$ python3 -q
>>> import numpy as np
>>> import numpy.linalg as la
>>> np.set_printoptions(suppress=True, linewidth=200)
>>> feats = np.loadtxt("case12.csv", delimiter=",")
>>> feats
array([[-3.9869,  1.0034,  2.9801,  1.0007,  6.0195,  8.0154,  1.0469],
       [-3.9994,  1.0124,  2.9844,  0.9897,  5.9989,  8.0299,  1.    ],
       [-4.0056,  1.0063,  2.9942,  0.9794,  6.0256,  8.0268,  0.9999],
       [-4.0043,  1.0067,  3.0132,  1.0115,  5.9791,  8.0067,  0.9972],
       [-3.99  ,  1.0292,  2.9836,  0.9991,  6.0088,  7.9826,  0.9954],
       [-4.0194,  0.9832,  3.0276,  0.9731,  5.9737,  7.9917,  1.0039],
       [-4.0322,  0.9907,  2.9935,  1.0048,  6.0311,  8.0286,  0.9851],
       [-4.0134,  1.0243,  2.9732,  1.0102,  5.9836,  7.9822,  0.9906],
       [-3.9942,  1.0357,  3.015 ,  1.01  ,  6.0194,  8.0065,  0.9697],
       [-4.0018,  1.002 ,  3.018 ,  1.0135,  5.9937,  8.0046,  1.0177],
       [-3.996 ,  0.993 ,  3.0046,  1.0132,  5.9972,  7.9869,  1.0007],
       [-4.0527,  0.9849,  2.9921,  1.016 ,  6.0147,  8.0291,  0.9766],
       [-3.9806,  1.0385,  3.0024,  1.0123,  5.9665,  8.0105,  1.0028],
       [-4.0256,  0.9578,  3.0143,  0.9729,  5.9966,  7.9903,  0.9821],
       [-4.0203,  1.0333,  2.9738,  1.0092,  6.0088,  7.9984,  1.0074],
       [-4.018 ,  1.0177,  3.0331,  1.0012,  6.0398,  7.9798,  0.9453],
       [-4.0133,  1.0208,  3.0052,  0.9977,  6.0203,  7.9985,  1.0027],
       [-4.003 ,  0.9909,  3.0112,  0.959 ,  6.0161,  7.9986,  1.0083],
       [-3.9743,  0.9969,  2.9761,  1.0131,  6.0018,  7.9987,  0.9876],
       [ 2.9955, -8.9944, -7.9805,  6.0236, -6.9828,  0.0125,  6.0039],
       [ 3.0131, -9.0189, -8.0016,  5.9972, -6.9668, -0.0075,  6.011 ],
       [ 2.999 , -8.9952, -8.0176,  5.9935, -6.9985, -0.0263,  5.9855],
       [ 2.9945, -8.9792, -8.024 ,  5.9859, -7.0032, -0.0048,  6.0168],
       [ 3.0064, -9.0073, -8.0004,  5.9999, -6.9935,  0.0293,  6.    ],
       [ 2.991 , -9.0078, -7.9758,  5.9955, -6.9957,  0.0206,  6.0107],
       [ 2.9929, -9.0093, -7.9863,  5.9876, -6.9999, -0.0156,  6.0037],
       [ 2.9634, -9.0274, -8.0026,  5.9725, -6.9899, -0.0249,  5.9866],
       [ 3.0107, -8.9973, -7.9929,  6.02  , -6.9735, -0.0315,  6.0198],
       [ 2.9948, -9.0116, -8.0428,  5.9875, -6.9794,  0.0182,  5.993 ],
       [ 2.9715, -8.9758, -8.0044,  6.0393, -6.9793, -0.0053,  5.9992],
       [ 2.9649, -9.0296, -8.0182,  6.0314, -7.0026,  0.0157,  5.9753],
       [ 3.0048, -8.9939, -8.0421,  5.9931, -7.0103,  0.0148,  5.9681],
       [ 2.978 , -8.978 , -7.9762,  5.9827, -6.9952,  0.0176,  5.967 ],
       [ 2.9846, -8.9834, -8.0162,  6.0297, -6.9667, -0.0131,  6.0226],
       [ 2.9893, -9.0097, -8.0303,  5.9987, -6.9546, -0.0201,  6.0023],
       [ 2.9891, -8.9862, -7.9813,  5.963 , -6.989 , -0.0036,  5.9887],
       [ 3.0246, -9.0411, -8.026 ,  5.9947, -7.015 , -0.0064,  6.0013],
       [ 2.9972, -8.9997, -7.9939,  6.0214, -6.9837,  0.0002,  5.9854]])
>>> O, V = la.qr(feats[:, :5])[0], la.qr(feats[:, 5:])[0]
>>> s = la.svd(O.T @ V, compute_uv=False)
>>> print((s > 0.9).sum())
2
>>> print(np.round(np.degrees(np.arccos(s.clip(0, 1))), 4))
[0.2362 0.3163]
>>> round(la.norm(O @ O.T - V @ V.T, 2), 4)
np.float64(1.0)
